$ ipython --no-banner

In [1]: import numpy as np

In [2]: np.set_printoptions(precision=2, suppress=True, linewidth=160, sign=" ")

In [3]: other = np.array([[-1, -1, 2], [2, -5, 0], [3, 5, -1]])

In [4]: A = np.triu(other)

In [5]: A
Out[5]: 
array([[-1, -1,  2],
       [ 0, -5,  0],
       [ 0,  0, -1]])

In [6]: # triangular, det is the product of the diagonal

In [7]: f, g = A[0], A[2]

In [8]: f @ f
Out[8]: np.int64(6)

In [9]: p = (f @ g) / (f @ f) * f

In [10]: np.round((g - p) @ f, 2)
Out[10]: np.float64(-0.0)

In [11]: np.linalg.matrix_rank(np.outer(f, g))
Out[11]: np.int64(1)

In [12]: feats = np.array([[4.61, -0.04, 0.43, 1.21, -1.66],
    ...:     [-0.04, 6.63, -0.85, 2.75, 0.53],
    ...:     [0.43, -0.85, 3.24, 0.8, -0.18],
    ...:     [1.21, 2.75, 0.8, 5.46, -0.57],
    ...:     [-1.66, 0.53, -0.18, -0.57, 5.06]])

In [13]: x0 = np.ones(5)

In [14]: for _ in range(4):
    ...:     x0 = feats @ x0
    ...:     x0 /= np.linalg.norm(x0)
    ...:     print(round(x0 @ feats @ x0, 2))
    ...: 
8.16
8.84
8.97
9.0

In [15]: x0
Out[15]: array([ 0.2 ,  0.73,  0.02,  0.66, -0.05])

In [16]: print(round(np.linalg.eigvalsh(feats)[-1], 2))
9.0

In [17]: Lm = np.linalg.cholesky(feats)

In [18]: np.diag(Lm) ** 2
Out[18]: array([ 4.61,  6.63,  3.09,  3.64,  4.39])

In [19]: np.linalg.eigvalsh(feats).min() > 0
Out[19]: np.True_

In [20]: feats / np.sqrt(np.outer(np.diag(feats), np.diag(feats)))
Out[20]: 
array([[ 1.  , -0.01,  0.11,  0.24, -0.34],
       [-0.01,  1.  , -0.18,  0.46,  0.09],
       [ 0.11, -0.18,  1.  ,  0.19, -0.04],
       [ 0.24,  0.46,  0.19,  1.  , -0.11],
       [-0.34,  0.09, -0.04, -0.11,  1.  ]])

In [21]: Lm
Out[21]: 
array([[ 2.15,  0.  ,  0.  ,  0.  ,  0.  ],
       [-0.02,  2.57,  0.  ,  0.  ,  0.  ],
       [ 0.2 , -0.33,  1.76,  0.  ,  0.  ],
       [ 0.56,  1.07,  0.59,  1.91,  0.  ],
       [-0.77,  0.2 ,  0.02, -0.19,  2.09]])

In [22]: np.round(np.prod(np.diag(Lm)) ** 2, 2), np.round(np.linalg.det(feats), 2)
Out[22]: (np.float64(1509.91), np.float64(1509.91))

In [23]: w, evecs = np.linalg.eigh(feats)

In [24]: np.round(evecs.T @ feats @ evecs, 2) + 0
Out[24]: 
array([[ 2.,  0.,  0.,  0.,  0.],
       [ 0.,  3.,  0.,  0.,  0.],
       [ 0.,  0.,  4.,  0.,  0.],
       [ 0.,  0.,  0.,  7.,  0.],
       [ 0.,  0.,  0.,  0.,  9.]])

In [25]: round(float(w.sum()), 2), np.trace(feats)
Out[25]: (25.0, np.float64(25.0))

In [26]: evecs @ np.diag(w) @ evecs.T
Out[26]: 
array([[ 4.61, -0.04,  0.43,  1.21, -1.66],
       [-0.04,  6.63, -0.85,  2.75,  0.53],
       [ 0.43, -0.85,  3.24,  0.8 , -0.18],
       [ 1.21,  2.75,  0.8 ,  5.46, -0.57],
       [-1.66,  0.53, -0.18, -0.57,  5.06]])

In [27]: w
Out[27]: array([ 2.,  3.,  4.,  7.,  9.])

In [28]: np.linalg.eigvalsh(feats + 4 * np.eye(5))
Out[28]: array([  6.,   7.,   8.,  11.,  13.])

In [29]: f = np.array([2, -1])

In [30]: np.cross(feats[2, :3], feats[0, :3])
Out[30]: array([-0.24, 14.75,  3.9 ])

In [31]: rng = np.random.default_rng(18566)

In [32]: lab = rng.permutation(5)

In [33]: lab
Out[33]: array([ 2,  0,  3,  1,  4])

In [34]: other = feats[lab][:, lab]

In [35]: other
Out[35]: 
array([[ 3.24,  0.43,  0.8 , -0.85, -0.18],
       [ 0.43,  4.61,  1.21, -0.04, -1.66],
       [ 0.8 ,  1.21,  5.46,  2.75, -0.57],
       [-0.85, -0.04,  2.75,  6.63,  0.53],
       [-0.18, -1.66, -0.57,  0.53,  5.06]])

In [36]: np.trace(other)
Out[36]: np.float64(25.0)

In [37]: np.allclose(other, feats)
Out[37]: False
